% python3 -q
>>> import numpy as np
>>> import numpy.linalg as la
>>> np.set_printoptions(precision=1, suppress=True, linewidth=140, floatmode="fixed")
>>> def rnd(a):
...     return np.round(a, 1) + 0
... 
>>> other = np.array([[3, 4, 4, 5, 4],
...     [0, 3, 3, 1, 0],
...     [2, 2, 0, 1, 5],
...     [3, 0, 3, 5, 1],
...     [4, 0, 3, 4, 0],
...     [1, 3, 5, 3, 3]])
>>> feats = other.T @ other
>>> feats
array([[39, 19, 38, 51, 28],
       [19, 38, 40, 34, 35],
       [38, 40, 68, 65, 34],
       [51, 34, 65, 77, 39],
       [28, 35, 34, 39, 51]])
>>> vals, V = la.eigh(feats)
>>> np.abs(V[:, -1]).round(6).argmax()
np.int64(3)
>>> rnd(la.svd(feats, compute_uv=False))
array([216.2,  33.3,  20.0,   2.2,   1.2])
>>> (vals > 1e-8).sum(), (vals < -1e-8).sum()
(np.int64(5), np.int64(0))
>>> np.unique(vals.round(6) + 0, return_counts=True)[1]
array([1, 1, 1, 1, 1])
>>> rnd(V.T @ feats @ V)
array([[  1.2,   0.0,   0.0,   0.0,   0.0],
       [  0.0,   2.2,   0.0,   0.0,   0.0],
       [  0.0,   0.0,  20.0,   0.0,   0.0],
       [  0.0,   0.0,   0.0,  33.3,   0.0],
       [  0.0,   0.0,   0.0,   0.0, 216.2]])
>>> rnd(vals.sum()), np.trace(feats)
(np.float64(273.0), np.int64(273))
>>> rnd(np.abs(V[:, -1]))
array([0.4, 0.3, 0.5, 0.6, 0.4])
>>> t = np.radians(180)
>>> Rm = np.eye(5)
>>> Rm[2, 2] = Rm[3, 3] = np.cos(t)
>>> Rm[2, 3], Rm[3, 2] = -np.sin(t), np.sin(t)
>>> rnd(Rm)
array([[ 1.0,  0.0,  0.0,  0.0,  0.0],
       [ 0.0,  1.0,  0.0,  0.0,  0.0],
       [ 0.0,  0.0, -1.0,  0.0,  0.0],
       [ 0.0,  0.0,  0.0, -1.0,  0.0],
       [ 0.0,  0.0,  0.0,  0.0,  1.0]])
>>> other = feats @ Rm.T
>>> rnd(other)
array([[ 39.0,  19.0, -38.0, -51.0,  28.0],
       [ 19.0,  38.0, -40.0, -34.0,  35.0],
       [ 38.0,  40.0, -68.0, -65.0,  34.0],
       [ 51.0,  34.0, -65.0, -77.0,  39.0],
       [ 28.0,  35.0, -34.0, -39.0,  51.0]])
>>> np.allclose(la.norm(feats, axis=1), la.norm(other, axis=1))
True
>>> vals, V = la.eigh(feats)
>>> vec = np.array([-2, 2, -2, -1, -2])
>>> np.abs(feats).sum(axis=1).max(), rnd(np.abs(vals).max())
(np.int64(266), np.float64(216.2))
>>> rnd(vec @ feats @ vec / (vec @ vec)), rnd(vals[0]), rnd(vals[-1])
(np.float64(81.9), np.float64(1.2), np.float64(216.2))
>>> vec = np.array([0, -2, 0, 0, -1])
>>> target = feats @ vec
>>> b, lr = np.zeros(5), 1 / la.norm(feats, 2) ** 2
>>> for i in range(6):
...     b -= lr * feats.T @ (feats @ b - target)
...     if i % 2 == 0: print(i, round(la.norm(feats @ b - target), 1))
... 
0 55.7
2 53.1
4 50.6
>>> rnd(b)
array([-0.3, -0.5, -0.5, -0.5, -0.5])
>>> rnd(la.cond(feats))
np.float64(176.6)
>>> other = np.array([[-8, 9], [-6, -8], [-3, 3], [-2, -2], [4, -5]])
>>> np.vstack([feats, other.T]).shape
(7, 5)
>>> np.einsum("ik,kj->ij", feats, other)
array([[-530,   71],
       [-428, -256],
       [-742,  -74],
       [-805,   33],
       [-410, -259]])
>>> la.matrix_rank(feats @ other)
np.int64(2)
>>> np.einsum("ij->j", feats)
array([175, 166, 245, 266, 187])
>>> la.matrix_rank(np.vstack([feats, other.T]))
np.int64(5)
>>> np.einsum("ij,ij->i", feats, feats)
array([ 6711,  5786, 13049, 15432,  7287])
>>> F = np.load("a.npy")
>>> F
array([[ 1, -1,  1],
       [ 1,  0,  0],
       [ 1,  1,  1],
       [ 1,  2,  4]])
>>> other = np.array([[3, 3], [1, 0]])
>>> C = np.kron(other, F)
>>> rnd(la.norm(C, 2)), rnd(la.norm(other, 2) * la.norm(F, 2))
(np.float64(21.1), np.float64(21.1))
>>> C.shape
(8, 6)
>>> C
array([[ 3, -3,  3,  3, -3,  3],
       [ 3,  0,  0,  3,  0,  0],
       [ 3,  3,  3,  3,  3,  3],
       [ 3,  6, 12,  3,  6, 12],
       [ 1, -1,  1,  0,  0,  0],
       [ 1,  0,  0,  0,  0,  0],
       [ 1,  1,  1,  0,  0,  0],
       [ 1,  2,  4,  0,  0,  0]])
>>> def softmax(z):
...     e = np.exp(z - z.max(axis=-1, keepdims=True))
...     return e / e.sum(axis=-1, keepdims=True)
... 
>>> rnd(softmax(C[6]))
array([0.2, 0.2, 0.2, 0.1, 0.1, 0.1])
>>> rnd(softmax(C[6] + 4))
array([0.2, 0.2, 0.2, 0.1, 0.1, 0.1])
>>> att = C @ C.T / np.sqrt(6)
>>> rnd(softmax(att + np.triu(np.full(att.shape, -np.inf), 1)))
array([[1.0, 0.0, 0.0, 0.0, 0.0, 0.0, 0.0, 0.0],
       [0.5, 0.5, 0.0, 0.0, 0.0, 0.0, 0.0, 0.0],
       [0.0, 0.0, 1.0, 0.0, 0.0, 0.0, 0.0, 0.0],
       [0.0, 0.0, 0.0, 1.0, 0.0, 0.0, 0.0, 0.0],
       [0.4, 0.0, 0.0, 0.4, 0.0, 0.0, 0.0, 0.0],
       [0.2, 0.2, 0.2, 0.2, 0.1, 0.1, 0.0, 0.0],
       [0.0, 0.0, 0.0, 1.0, 0.0, 0.0, 0.0, 0.0],
       [0.0, 0.0, 0.0, 1.0, 0.0, 0.0, 0.0, 0.0]])
>>> other = F / np.sqrt((F ** 2).mean(axis=1, keepdims=True))
>>> la.matrix_rank(other) == la.matrix_rank(F)
np.True_
>>> rnd(la.norm(other, axis=1))
array([1.7, 1.7, 1.7, 1.7])
>>> vals, V = la.eig(feats)
>>> rnd(np.sort(la.eigvals(la.inv(feats))))
array([0.0, 0.0, 0.0, 0.5, 0.8])
>>> rnd(np.prod(vals))
np.float64(390180.0)
>>> rnd(np.sort(la.eigvals(feats.T)))
array([  1.2,   2.2,  20.0,  33.3, 216.2])
>>> f, g = F[2], F[3]
>>> f @ g
np.int64(7)
>>> f @ f
np.int64(3)
>>> pr = (f @ g) / (f @ f) * f
>>> la.matrix_rank(np.outer(f, g))
np.int64(1)
>>> rnd(la.norm(f + g) ** 2 + la.norm(f - g) ** 2)
np.float64(48.0)
>>> np.outer(f, g)
array([[1, 2, 4],
       [1, 2, 4],
       [1, 2, 4]])
>>> rnd((g - pr) @ f)
np.float64(0.0)
>>> other = np.array([[8, 1, 2, 5, 3],
...     [7, 3, 3, 2, 5],
...     [2, 6, 1, 3, 9],
...     [5, 1, 1, 2, 8],
...     [2, 1, 1, 7, 5]])
>>> A = other + other.T
>>> A
array([[16,  8,  4, 10,  5],
       [ 8,  6,  9,  3,  6],
       [ 4,  9,  2,  4, 10],
       [10,  3,  4,  4, 15],
       [ 5,  6, 10, 15, 10]])
>>> rnd(la.norm(A, "nuc"))
np.float64(71.2)
>>> rnd(la.norm(A, 2))
np.float64(38.3)
>>> rnd(la.norm(A, axis=0))
array([21.5, 15.0, 14.7, 19.1, 22.0])
>>> rnd(la.norm(A[1] - A[2]))
np.float64(9.5)
